$ python -q
>>> import numpy as np
>>> np.set_printoptions(precision=2, suppress=True, linewidth=160)
>>> def rd(a):
...     return np.round(a, 2) + 0
... 
>>> W0 = np.loadtxt("case8.csv", delimiter=",")
>>> rd(W0)
array([[3.17, 5.91, 1.91],
       [2.57, 6.21, 2.21],
       [4.38, 5.31, 1.31],
       [4.19, 5.41, 1.41],
       [3.99, 5.51, 1.51],
       [2.61, 6.19, 2.19],
       [2.48, 6.26, 2.26],
       [2.96, 6.02, 2.02],
       [4.49, 5.25, 1.25],
       [4.21, 5.39, 1.39],
       [5.55, 4.73, 0.73],
       [0.97, 7.01, 3.01],
       [3.42, 5.79, 1.79],
       [4.01, 5.5 , 1.5 ],
       [5.3 , 4.85, 0.85]])
>>> np.allclose(W0[:-1].T @ np.linalg.lstsq(W0[:-1].T, W0[-1])[0], W0[-1])
True
>>> np.unique(W0.round(6), axis=0).shape
(15, 3)
>>> rd(np.trace(np.linalg.pinv(W0) @ W0))
np.float64(2.0)
>>> U, sv, vt = np.linalg.svd(W0)
>>> rd(sv)
array([26.93,  5.47,  0.  ])
>>> np.argmax(sv[:-1] / (sv[1:] + 1e-6)) + 1
np.int64(2)
>>> out = U[:, :2] @ np.diag(sv[:2]) @ vt[:2]
>>> rd(np.abs(W0 - out).max())
np.float64(0.0)
>>> np.linalg.matrix_rank(W0, rtol=0.05)
np.int64(2)
>>> np.linalg.matrix_rank(out)
np.int64(2)
>>> basis = W0[[2, 6]].astype(float)
>>> for _ in range(3):
...     labels = np.linalg.norm(W0[:, None] - basis, axis=-1).argmin(axis=1)
...     basis = np.array([W0[labels == j].mean(axis=0) for j in range(2)])
... 
>>> labels
array([1, 1, 0, 0, 0, 1, 1, 1, 0, 0, 0, 1, 1, 0, 0])
>>> rd(basis)
array([[4.51, 5.24, 1.24],
       [2.6 , 6.2 , 2.2 ]])
>>> rd(basis[1] - basis[0])
array([-1.91,  0.96,  0.96])
>>> np.bincount(labels)
array([8, 7])
>>> m1 = np.load("mat.npy")
>>> m1
array([[ 0.,  0.,  0.],
       [ 0.,  9., -1.],
       [ 0., -6.,  2.]])
>>> # 2 groups of indices that never mix
>>> dist = np.linalg.norm(W0[:, None] - W0[None], axis=-1)
>>> np.linalg.matrix_rank(dist ** 2)
np.int64(3)
>>> rd(np.linalg.norm(W0, axis=1))
array([6.98, 7.08, 7.01, 6.98, 6.96, 7.07, 7.1 , 7.01, 7.03, 6.98, 7.32, 7.7 , 6.96, 6.96, 7.23])
>>> np.flatnonzero(dist[9] < dist.mean() / 2)
array([ 2,  3,  4,  8,  9, 13])
>>> dist[9].round(6).argsort(kind="stable")[:4]
array([ 9,  3,  2, 13])
>>> (dist + 1e9 * np.eye(15)).round(6).argmin(axis=1)
array([ 7,  5,  8,  9, 13,  1,  1,  0,  2,  3, 14,  6,  0,  4, 10])
>>> dist.shape
(15, 15)
>>> np.unravel_index(dist.round(6).argmax(), dist.shape)
(np.int64(10), np.int64(11))
>>> dist.mean(axis=1).argmax()
np.int64(11)
>>> arr = np.load("x.npy")
>>> arr
array([[ 1.9 , -1.56,  1.13],
       [-0.16,  0.31, -0.36],
       [ 0.24,  1.12, -1.05],
       [ 0.38,  1.3 ,  0.08]])
>>> out = arr / np.sqrt((arr ** 2).mean(axis=1, keepdims=True))
>>> np.linalg.matrix_rank(out) == np.linalg.matrix_rank(arr)
np.True_
>>> rd(arr - arr.mean(axis=1, keepdims=True))
array([[ 1.41, -2.05,  0.64],
       [-0.09,  0.38, -0.29],
       [ 0.14,  1.02, -1.15],
       [-0.21,  0.71, -0.51]])
>>> X = np.load("out12.npy")
>>> X
array([[ 5,  6,  7,  8],
       [ 9, 10, 11, 12],
       [13, 14, 15, 16]])
>>> t3 = np.stack([X, 2 * X, X[::-1]])
>>> (t3 @ X.T).shape
(3, 3, 3)
>>> rd(np.linalg.norm(t3, axis=(1, 2)))
array([38.29, 76.58, 38.29])
>>> t3.sum(axis=0)
array([[28, 32, 36, 40],
       [36, 40, 44, 48],
       [44, 48, 52, 56]])
>>> np.linalg.matrix_rank(t3.reshape(3, -1))
np.int64(2)
>>> np.linalg.matrix_rank(t3)
array([2, 2, 2])
>>> np.einsum("bij,cij->bc", t3, t3)
array([[1466, 2932, 1210],
       [2932, 5864, 2420],
       [1210, 2420, 1466]])
>>> Xs = W0 - W0.mean(axis=0)
>>> U, sv, vt = np.linalg.svd(Xs, full_matrices=False)
>>> (np.sign(U[:, 0]) == np.sign(U[0, 0])).astype(int)
array([1, 1, 0, 0, 0, 1, 1, 1, 0, 0, 0, 1, 1, 0, 0])
>>> rd(sv)
array([5.47, 0.  , 0.  ])
>>> np.abs(vt[0]).argmax()
np.int64(0)
>>> np.linalg.matrix_rank(Xs)
np.int64(1)
>>> (sv ** 2).sum() ** 2 / (sv ** 4).sum()
np.float64(1.0)
>>> np.searchsorted(np.cumsum(sv ** 2) / (sv ** 2).sum(), 0.9) + 1
np.int64(1)
>>> rd(vt[0] * np.sign(vt[0, np.abs(vt[0]).argmax()]))
array([ 0.82, -0.41, -0.41])
>>> U, sv, vt = np.linalg.svd(X)
>>> evecs = vt[:(sv > 1e-8).sum()]
>>> rng = np.random.default_rng(726)
>>> vec = X[1] + 4 * X[2] + rng.integers(2) * np.eye(4)[3]
>>> vec
array([61., 66., 71., 76.])
>>> rd(np.diag(evecs.T @ evecs))
array([0.7, 0.3, 0.3, 0.7])
>>> rd(evecs.T @ evecs)
array([[ 0.7,  0.4,  0.1, -0.2],
       [ 0.4,  0.3,  0.2,  0.1],
       [ 0.1,  0.2,  0.3,  0.4],
       [-0.2,  0.1,  0.4,  0.7]])
>>> np.linalg.matrix_rank(np.vstack([X, vec]))
np.int64(2)
>>> cov = X.T @ X
>>> cov
array([[275, 302, 329, 356],
       [302, 332, 362, 392],
       [329, 362, 395, 428],
       [356, 392, 428, 464]])
>>> np.allclose(cov, cov.T)
True
>>> (X @ X.T).shape
(3, 3)
>>> rd(np.linalg.eigvalsh(cov)[::-1])
array([1464.69,    1.31,    0.  ,    0.  ])
>>> np.diag(cov)
array([275, 332, 395, 464])
>>> np.trace(cov), (X ** 2).sum()
(np.int64(1466), np.int64(1466))
>>> np.linalg.matrix_rank(cov)
np.int64(2)
>>> M = np.array([[2, 2, 1, 0], [1, 0, 2, 2], [2, 1, 1, 0], [0, 2, 0, 1]]) * (rng.random((4, 4)) < 0.3)
>>> M
array([[0, 2, 0, 0],
       [0, 0, 2, 2],
       [0, 0, 0, 0],
       [0, 2, 0, 0]])
>>> rd(np.linalg.norm(M, 2))
np.float64(2.83)
>>> np.linalg.norm(M, axis=1).argmax()
np.int64(1)
>>> rd(np.linalg.norm(M, axis=1))
array([2.  , 2.83, 0.  , 2.  ])
>>> rd(np.linalg.norm(M, "nuc"))
np.float64(5.66)
>>> M[1] @ M[3]
np.int64(0)
>>> labels = rng.permutation(4)
>>> labels
array([0, 2, 1, 3])
>>> out = M[labels][:, labels]
>>> np.trace(out)
np.int64(0)
>>> out
array([[0, 0, 2, 0],
       [0, 0, 0, 0],
       [0, 2, 0, 2],
       [0, 0, 2, 0]])
>>> rk = np.linalg.matrix_rank(M)
>>> rk
np.int64(2)
>>> ns = np.linalg.svd(M)[2][rk:].T
>>> [int(np.linalg.matrix_rank(M[:i])) for i in range(1, len(M) + 1)]
[1, 2, 2, 2]
>>> [int(np.linalg.matrix_rank(np.delete(M, i, axis=0))) for i in range(4)]
[2, 1, 2, 2]
>>> labels = rng.integers(0, 2, 3)
>>> feats = (labels[:, None] == labels) * -3 + np.eye(3)
>>> feats
array([[-2.,  0., -3.],
       [ 0., -2.,  0.],
       [-3.,  0., -2.]])
>>> vec = np.array([2, 0, -3])
>>> h = np.maximum(feats @ vec, 0)
>>> feats.T @ h
array([-10.,   0., -15.])
>>> np.maximum(feats @ vec, 0) - np.maximum(-feats @ vec, 0)
array([5., 0., 0.])
>>> rd(np.tanh(feats @ vec))
array([1., 0., 0.])
>>> mat, _ = np.linalg.qr(np.array([[1.0, 0.6, 0.4, 1.2],
...     [-2.1, -0.9, 0.8, 0.0],
...     [-1.0, -0.7, -0.5, -0.6],
...     [1.5, 1.0, 0.7, -0.1]]))
>>> rd(mat)
array([[-0.34, -0.17, -0.86, -0.33],
       [ 0.71, -0.68, -0.15,  0.  ],
       [ 0.34,  0.46, -0.48,  0.67],
       [-0.51, -0.54,  0.05,  0.67]])
>>> Q, Rm = np.linalg.qr(feats)
>>> np.allclose(Rm.T @ Rm, feats.T @ feats)
True
>>> rd(Rm)
array([[ 3.61,  0.  ,  3.33],
       [ 0.  , -2.  ,  0.  ],
       [ 0.  ,  0.  ,  1.39]])
>>> rd(Q @ Rm)
array([[-2.,  0., -3.],
       [ 0., -2.,  0.],
       [-3.,  0., -2.]])
>>> np.trace(Q @ Q.T)
np.float64(3.0)
>>> rd(Q.T @ Q)
array([[1., 0., 0.],
       [0., 1., 0.],
       [0., 0., 1.]])
>>> Q.shape, Rm.shape
((3, 3), (3, 3))
>>> rd(abs(Rm[0, 0])), rd(np.linalg.norm(feats[:, 0]))
(np.float64(3.61), np.float64(3.61))
>>> def softmax(z):
...     e = np.exp(z - z.max(axis=-1, keepdims=True))
...     return e / e.sum(axis=-1, keepdims=True)
... 
>>> rd(softmax(10 * Rm[0]))
array([0.94, 0.  , 0.06])
>>> softmax(Rm).sum(axis=1)
array([1., 1., 1.])
>>> rd(softmax(Rm[0]))
array([0.56, 0.02, 0.42])
>>> rd(softmax(Rm[0] + 5))
array([0.56, 0.02, 0.42])
>>> scores = Rm @ Rm.T / np.sqrt(3)
>>> softmax(scores).round(6).argmax(axis=1)
array([0, 1, 0])
>>> rd(softmax(scores)[0] @ Rm)
array([3.61, 0.  , 3.33])
>>> rd(softmax(scores))
array([[1.  , 0.  , 0.  ],
       [0.08, 0.83, 0.08],
       [0.78, 0.05, 0.16]])
